% python3 -q
>>> import numpy as np
>>> np.set_printoptions(precision=2, suppress=True, linewidth=120)
>>> Z = np.array([[-0.7, 0.4, 1.5, -0.2, 1.2, -0.1, -1.5, 0.4]])
>>> rng = np.random.default_rng(78442)
>>> arr = np.array([[4],
...     [0],
...     [0],
...     [1],
...     [0],
...     [3],
...     [3],
...     [5],
...     [0],
...     [2],
...     [5],
...     [5],
...     [1],
...     [4],
...     [1],
...     [1],
...     [2],
...     [0],
...     [0],
...     [4],
...     [2],
...     [5],
...     [1],
...     [2],
...     [3],
...     [5],
...     [4],
...     [1],
...     [0],
...     [0],
...     [5],
...     [5],
...     [3],
...     [4],
...     [2],
...     [2],
...     [4],
...     [0],
...     [2],
...     [0],
...     [1],
...     [0],
...     [5]]) @ Z + 0.05 * rng.normal(size=(43, 8))
>>> print(arr.round(2) + 0)
[[-2.8   1.62  6.03 -0.81  4.79 -0.36 -5.99  1.54]
 [-0.03  0.04  0.02 -0.04  0.06  0.04 -0.01  0.01]
 [-0.01  0.02  0.01  0.01  0.08 -0.02 -0.05 -0.09]
 [-0.72  0.37  1.54 -0.17  1.21 -0.03 -1.44  0.42]
 [ 0.02 -0.01 -0.02  0.02  0.   -0.02 -0.01  0.01]
 [-2.12  1.16  4.65 -0.52  3.67 -0.35 -4.49  1.19]
 [-2.13  1.17  4.5  -0.65  3.59 -0.23 -4.51  1.2 ]
 [-3.5   2.05  7.53 -0.94  6.08 -0.47 -7.55  1.95]
 [-0.01  0.   -0.03 -0.02  0.02 -0.09 -0.06 -0.02]
 [-1.36  0.76  3.06 -0.41  2.47 -0.17 -3.01  0.84]
 [-3.48  2.09  7.48 -0.94  5.94 -0.49 -7.49  2.  ]
 [-3.49  2.01  7.51 -1.09  6.   -0.51 -7.45  1.99]
 [-0.7   0.39  1.51 -0.24  1.13 -0.07 -1.58  0.47]
 [-2.8   1.57  6.03 -0.76  4.78 -0.47 -6.05  1.57]
 [-0.74  0.41  1.47 -0.2   1.16 -0.1  -1.44  0.39]
 [-0.72  0.44  1.51 -0.22  1.11 -0.14 -1.46  0.33]
 [-1.38  0.81  2.91 -0.41  2.42 -0.23 -3.13  0.81]
 [-0.07 -0.07  0.03  0.05  0.09  0.01 -0.03 -0.01]
 [ 0.03 -0.1   0.04 -0.11 -0.05  0.01 -0.06 -0.11]
 [-2.77  1.63  6.05 -0.8   4.78 -0.45 -6.01  1.5 ]
 [-1.4   0.8   2.95 -0.3   2.42 -0.19 -2.92  0.78]
 [-3.56  2.02  7.48 -1.02  6.06 -0.53 -7.48  1.95]
 [-0.59  0.46  1.54 -0.27  1.23 -0.09 -1.59  0.4 ]
 [-1.33  0.72  3.01 -0.38  2.47 -0.09 -2.98  0.73]
 [-2.11  1.15  4.53 -0.54  3.59 -0.36 -4.4   1.18]
 [-3.42  2.04  7.46 -1.07  5.97 -0.44 -7.49  1.99]
 [-2.83  1.59  6.01 -0.76  4.78 -0.33 -5.96  1.53]
 [-0.78  0.45  1.55 -0.27  1.23 -0.11 -1.47  0.4 ]
 [ 0.04  0.   -0.04 -0.02  0.03  0.02  0.01  0.05]
 [ 0.01 -0.02  0.    0.01 -0.06  0.02 -0.02 -0.13]
 [-3.63  2.05  7.51 -1.02  5.97 -0.49 -7.55  1.93]
 [-3.44  2.04  7.56 -1.03  5.87 -0.47 -7.51  1.96]
 [-2.13  1.22  4.44 -0.57  3.58 -0.3  -4.54  1.23]
 [-2.82  1.55  5.96 -0.76  4.69 -0.39 -6.02  1.68]
 [-1.41  0.83  2.95 -0.4   2.37 -0.2  -3.04  0.82]
 [-1.41  0.76  3.02 -0.33  2.39 -0.18 -2.85  0.81]
 [-2.78  1.61  6.08 -0.85  4.74 -0.43 -5.96  1.5 ]
 [-0.01 -0.04  0.02 -0.07 -0.09  0.06 -0.01  0.  ]
 [-1.37  0.82  2.99 -0.42  2.5  -0.09 -2.98  0.78]
 [ 0.03  0.04  0.04 -0.03  0.03 -0.02  0.03 -0.04]
 [-0.67  0.39  1.52 -0.24  1.17 -0.04 -1.49  0.39]
 [ 0.02  0.01  0.07 -0.03  0.01  0.04  0.08  0.  ]
 [-3.42  2.09  7.44 -1.04  6.03 -0.46 -7.55  1.96]]
>>> left, s, VT = np.linalg.svd(arr)
>>> print(s)
[49.94  0.4   0.36  0.34  0.3   0.27  0.25  0.21]
>>> print(np.argmax(s[:-1] / (s[1:] + 1e-6)) + 1)
1
>>> M2 = left[:, :1] @ np.diag(s[:1]) @ VT[:1]
>>> print(round(np.abs(arr - M2).max(), 2))
0.13
>>> print(np.round(np.linalg.norm(arr - M2) / np.linalg.norm(arr), 2))
0.02
>>> print(np.round(np.linalg.norm(arr - M2, 2), 2), round(s[1], 2))
0.4 0.4
